$ python3 -q
>>> import numpy as np
>>> import numpy.linalg as la
>>> np.set_printoptions(precision=3, suppress=True, linewidth=140)
>>> rnd = lambda a: np.round(a, 3) + 0
>>> X = np.load("m.npy")
>>> X
array([[3, 1, 3, 0, 3, 0],
       [1, 2, 1, 1, 2, 0],
       [2, 3, 3, 3, 0, 1],
       [0, 2, 0, 2, 3, 2],
       [1, 3, 3, 3, 2, 1],
       [1, 0, 0, 3, 3, 2],
       [2, 2, 2, 0, 3, 1],
       [1, 0, 0, 3, 3, 2]])
>>> Q, V = la.qr(X[:, :2])[0], la.qr(X[:, 2:])[0]
>>> sigma = la.svd(Q.T @ V, compute_uv=False)
>>> rnd(sigma)
array([0.984, 0.432])
>>> G = X.T @ X
>>> (X @ X.T).shape
(8, 8)
>>> la.matrix_rank(G)
np.int64(6)
>>> np.trace(G), (X ** 2).sum()
(np.int64(193), np.int64(193))
>>> G
array([[21, 18, 23, 16, 25,  9],
       [18, 31, 27, 24, 25, 12],
       [23, 27, 32, 19, 23,  8],
       [16, 24, 19, 41, 32, 22],
       [25, 25, 23, 32, 53, 23],
       [ 9, 12,  8, 22, 23, 15]])
>>> np.diag(G)
array([21, 31, 32, 41, 53, 15])
>>> rnd(la.eigvalsh(G)[::-1])
array([140.709,  28.009,  16.824,   5.737,   1.096,   0.625])
>>> rng = np.random.default_rng(5686)
>>> B = X + rng.integers(-2, 3, (8, 4)) @ rng.integers(-2, 3, (4, 6))
>>> B
array([[-1, -1,  2,  6,  3,  2],
       [ 6,  3, -3, -3, -5,  3],
       [ 0, -1,  7,  7, -2, -1],
       [ 3,  4, -1, -3,  4, -1],
       [ 7,  4,  4, -5,  0, -5],
       [ 3, -2,  2,  3, -3,  4],
       [-2,  4,  2,  2, 11,  1],
       [ 5,  4,  0, -3,  3,  6]])
>>> la.matrix_rank(B - X, tol=1e-8)
np.int64(4)
>>> F = np.load("mat.npy")
>>> F
array([[-1.102, -1.36 , -2.675, -1.699, -1.698,  1.477, -1.092, -1.609, -3.962, -0.965,  0.8  ],
       [ 0.464, -1.306, -3.672,  3.469,  0.823,  2.197, -1.766,  1.755,  0.667,  4.997,  2.263],
       [ 1.101,  0.679, -0.843, -1.419, -1.777, -0.732,  0.436, -2.175, -5.365, -0.502,  0.335],
       [ 1.71 , -0.918, -3.289,  1.47 , -0.087,  3.388, -2.27 ,  0.89 ,  1.234,  3.921,  2.173],
       [ 2.266, -1.325, -2.855,  1.159, -0.749,  2.841, -1.497,  0.108,  2.105,  3.186,  1.486],
       [-0.056,  0.953, -1.11 , -2.44 , -4.297,  2.732,  0.247, -1.287, -3.101, -1.117, -0.184],
       [ 0.944, -0.732, -1.707, -2.321, -0.257,  1.436,  0.105, -1.245, -6.258, -1.233, -0.114],
       [ 1.053, -0.468, -2.572, -0.856, -2.008,  0.848,  1.924, -1.08 , -3.082,  0.531, -0.432],
       [ 0.49 , -1.211, -3.721,  1.409,  0.606,  4.607, -1.013, -0.932, -0.18 ,  4.772,  3.49 ],
       [ 1.225, -1.702, -3.376,  3.6  , -1.299,  3.302, -0.632,  2.181, -1.847,  3.076,  1.243],
       [ 0.83 ,  0.128, -0.813, -0.908, -0.981, -0.338,  0.096, -0.653, -4.286,  0.829,  1.997]])
>>> r0 = np.array([2, 3, 3, 0, 2, -1, 0, -3, 3, 2, 1])
>>> B = F + np.outer(r0, np.eye(11)[8])
>>> rnd(B)
array([[-1.102, -1.36 , -2.675, -1.699, -1.698,  1.477, -1.092, -1.609, -1.962, -0.965,  0.8  ],
       [ 0.464, -1.306, -3.672,  3.469,  0.823,  2.197, -1.766,  1.755,  3.667,  4.997,  2.263],
       [ 1.101,  0.679, -0.843, -1.419, -1.777, -0.732,  0.436, -2.175, -2.365, -0.502,  0.335],
       [ 1.71 , -0.918, -3.289,  1.47 , -0.087,  3.388, -2.27 ,  0.89 ,  1.234,  3.921,  2.173],
       [ 2.266, -1.325, -2.855,  1.159, -0.749,  2.841, -1.497,  0.108,  4.105,  3.186,  1.486],
       [-0.056,  0.953, -1.11 , -2.44 , -4.297,  2.732,  0.247, -1.287, -4.101, -1.117, -0.184],
       [ 0.944, -0.732, -1.707, -2.321, -0.257,  1.436,  0.105, -1.245, -6.258, -1.233, -0.114],
       [ 1.053, -0.468, -2.572, -0.856, -2.008,  0.848,  1.924, -1.08 , -6.082,  0.531, -0.432],
       [ 0.49 , -1.211, -3.721,  1.409,  0.606,  4.607, -1.013, -0.932,  2.82 ,  4.772,  3.49 ],
       [ 1.225, -1.702, -3.376,  3.6  , -1.299,  3.302, -0.632,  2.181,  0.153,  3.076,  1.243],
       [ 0.83 ,  0.128, -0.813, -0.908, -0.981, -0.338,  0.096, -0.653, -3.286,  0.829,  1.997]])
>>> M = np.loadtxt("data.csv", delimiter=",")
>>> M
array([[ 2.1,  1. , -1. ,  2. ,  1. ,  2. ,  1. ,  2. , -1. ],
       [ 1. ,  0.1, -2. , -1. ,  2. ,  1. ,  2. ,  0. , -1. ],
       [ 2. ,  2. ,  2.1,  1. ,  2. ,  0. ,  2. , -1. ,  1. ],
       [-1. ,  0. ,  2. ,  1.1,  2. ,  1. ,  2. ,  0. ,  1. ],
       [ 2. ,  1. ,  2. ,  1. , -1.9, -2. , -1. ,  0. ,  2. ],
       [ 0. ,  0. ,  2. ,  2. ,  2. ,  0.1, -2. ,  1. ,  1. ],
       [ 1. ,  1. ,  1. ,  1. , -2. , -1. ,  1.1, -1. ,  2. ],
       [-2. , -1. ,  1. , -1. , -1. , -1. ,  0. , -0.9, -2. ],
       [ 2. ,  1. , -1. ,  2. ,  1. ,  2. ,  1. ,  2. , -0.9]])
>>> x = np.array([2, -2, -1, 1, -1, 0, 0, -3, 1])
>>> rhs = M @ x
>>> c, lr = np.zeros(9), 1 / la.norm(M, 2) ** 2
>>> for i in range(200):
...     c -= lr * M.T @ (M @ c - rhs)
...     if i % 50 == 0: print(i, round(la.norm(M @ c - rhs), 3))
... 
0 6.102
50 1.032
100 0.846
150 0.704
>>> rnd(c)
array([ 0.703,  0.219, -1.23 ,  0.342, -0.839, -0.93 ,  0.235, -1.432,  1.155])
>>> labels = rng.permutation(9)
>>> labels
array([5, 6, 3, 2, 1, 8, 0, 7, 4])
>>> B = M[labels][:, labels]
>>> rnd(np.trace(B))
np.float64(2.9)
>>> B
array([[ 0.1, -2. ,  2. ,  2. ,  0. ,  1. ,  0. ,  1. ,  2. ],
       [-1. ,  1.1,  1. ,  1. ,  1. ,  2. ,  1. , -1. , -2. ],
       [ 1. ,  2. ,  1.1,  2. ,  0. ,  1. , -1. ,  0. ,  2. ],
       [ 0. ,  2. ,  1. ,  2.1,  2. ,  1. ,  2. , -1. ,  2. ],
       [ 1. ,  2. , -1. , -2. ,  0.1, -1. ,  1. ,  0. ,  2. ],
       [ 2. ,  1. ,  2. , -1. ,  1. , -0.9,  2. ,  2. ,  1. ],
       [ 2. ,  1. ,  2. , -1. ,  1. , -1. ,  2.1,  2. ,  1. ],
       [-1. ,  0. , -1. ,  1. , -1. , -2. , -2. , -0.9, -1. ],
       [-2. , -1. ,  1. ,  2. ,  1. ,  2. ,  2. ,  0. , -1.9]])
>>> r0 = np.array([1, 1, -1, -1, -2, 0, 1, 1, -2])
>>> B = M + np.outer(r0, np.eye(9)[7])
>>> rnd(la.det(B) / la.det(M)), rnd(1 + la.solve(M, r0)[7])
(np.float64(-26.293), np.float64(-26.293))
>>> la.matrix_rank(la.inv(B) - la.inv(M), tol=1e-8)
np.int64(1)
>>> la.matrix_rank(B - M)
np.int64(1)
>>> rnd(np.abs(la.eigvals(F)).max())
np.float64(6.872)
>>> np.allclose(F @ F.T, F.T @ F)
False
>>> np.allclose(F, F.T)
False
>>> arr = np.loadtxt("layer12.csv", delimiter=",")
>>> arr
array([[0., 0., 0., 0., 0., 1.],
       [0., 0., 0., 0., 1., 0.],
       [1., 0., 0., 0., 0., 0.],
       [0., 1., 0., 0., 0., 0.],
       [0., 0., 1., 0., 0., 0.],
       [0., 0., 0., 1., 0., 0.]])
>>> x = np.array([3, 1, 4, 4, 2, 1])
>>> rhs = arr @ x
>>> rhs
array([1., 2., 3., 1., 4., 4.])
>>> rnd(la.solve(arr, arr[:, 0]))
array([1., 0., 0., 0., 0., 0.])
>>> rnd(la.solve(arr, rhs))
array([3., 1., 4., 4., 2., 1.])
>>> t3 = np.stack([arr, -3 * arr, arr[::-1]])
>>> t3.shape
(3, 6, 6)
>>> la.matrix_rank(t3.reshape(3, -1))
np.int64(2)
>>> np.einsum("bij,cij->bc", t3, t3)
array([[  6., -18.,   0.],
       [-18.,  54.,   0.],
       [  0.,   0.,   6.]])
>>> def softmax(z):
...     e = np.exp(z - z.max(axis=-1, keepdims=True))
...     return e / e.sum(axis=-1, keepdims=True)
... 
>>> softmax(arr).sum(axis=1)
array([1., 1., 1., 1., 1., 1.])
>>> rnd(softmax(10 * arr[2]))
array([1., 0., 0., 0., 0., 0.])
>>> S = arr @ arr.T / np.sqrt(6)
>>> rnd(softmax(S))
array([[0.231, 0.154, 0.154, 0.154, 0.154, 0.154],
       [0.154, 0.231, 0.154, 0.154, 0.154, 0.154],
       [0.154, 0.154, 0.231, 0.154, 0.154, 0.154],
       [0.154, 0.154, 0.154, 0.231, 0.154, 0.154],
       [0.154, 0.154, 0.154, 0.154, 0.231, 0.154],
       [0.154, 0.154, 0.154, 0.154, 0.154, 0.231]])
>>> softmax(S).round(6).argmax(axis=1)
array([0, 1, 2, 3, 4, 5])
>>> rnd(softmax(S + np.triu(np.full(S.shape, -np.inf), 1)))
array([[1.   , 0.   , 0.   , 0.   , 0.   , 0.   ],
       [0.399, 0.601, 0.   , 0.   , 0.   , 0.   ],
       [0.285, 0.285, 0.429, 0.   , 0.   , 0.   ],
       [0.222, 0.222, 0.222, 0.334, 0.   , 0.   ],
       [0.182, 0.182, 0.182, 0.182, 0.273, 0.   ],
       [0.154, 0.154, 0.154, 0.154, 0.154, 0.231]])
>>> rnd(softmax(S)[2] @ arr)
array([0.231, 0.154, 0.154, 0.154, 0.154, 0.154])
